% ipython --no-banner

In [1]: import numpy as np

In [2]: import numpy.linalg as la

In [3]: np.set_printoptions(precision=4, suppress=True, linewidth=140, sign=" ")

In [4]: def tidy(a):
   ...:     return np.round(a, 4) + 0
   ...: 

In [5]: A = np.load("layer11.npy")

In [6]: A
Out[6]: 
array([[-2, -4, -3, -2],
       [ 3, -4,  2, -2],
       [-1,  2, -1,  1]])

In [7]: la.matrix_rank(A, rtol=0.1)
Out[7]: np.int64(2)

In [8]: la.cond(A) > 100
Out[8]: np.False_

In [9]: [round(float(x), 4) for x in la.svd(A, compute_uv=False)[:3]]
Out[9]: [6.8115, 5.148, 0.3188]

In [10]: np.argsort(-la.norm(A, axis=0).round(6), kind="stable")[:3]
Out[10]: array([ 1,  0,  2])

In [11]: tidy(la.norm(A, 2) / la.norm(A))
Out[11]: np.float64(0.7972)

In [12]: other = A / np.sqrt((A ** 2).mean(axis=1, keepdims=True))

In [13]: A - A.mean(axis=1, keepdims=True)
Out[13]: 
array([[ 0.75, -1.25, -0.25,  0.75],
       [ 3.25, -3.75,  2.25, -1.75],
       [-1.25,  1.75, -1.25,  0.75]])

In [14]: other = A / la.norm(A, axis=1, keepdims=True)

In [15]: gram = other @ other.T

In [16]: tidy(np.degrees(np.arccos(np.clip(gram[1, 0], -1, 1))))
Out[16]: np.float64(75.9703)

In [17]: (gram - 2 * np.eye(3)).round(6).argmax(axis=1)
Out[17]: array([ 1,  0,  0])

In [18]: tidy(gram[1])
Out[18]: array([ 0.2424,  1.    , -0.9869])

In [19]: tidy(la.norm(other, axis=1))
Out[19]: array([ 1.,  1.,  1.])

In [20]: Uu, sigma, VT = la.svd(A)

In [21]: np.argmax(sigma[:-1] / (sigma[1:] + 1e-6)) + 1
Out[21]: np.int64(2)

In [22]: tidy(sigma)
Out[22]: array([ 6.8115,  5.148 ,  0.3188])

In [23]: other = Uu[:, :2] @ np.diag(sigma[:2]) @ VT[:2]

In [24]: la.matrix_rank(A, rtol=0.05)
Out[24]: np.int64(2)

In [25]: la.matrix_rank(other)
Out[25]: np.int64(2)

In [26]: tidy(np.abs(A - other).max())
Out[26]: np.float64(0.2071)

In [27]: tidy(la.norm(A - other) / la.norm(A))
Out[27]: np.float64(0.0373)
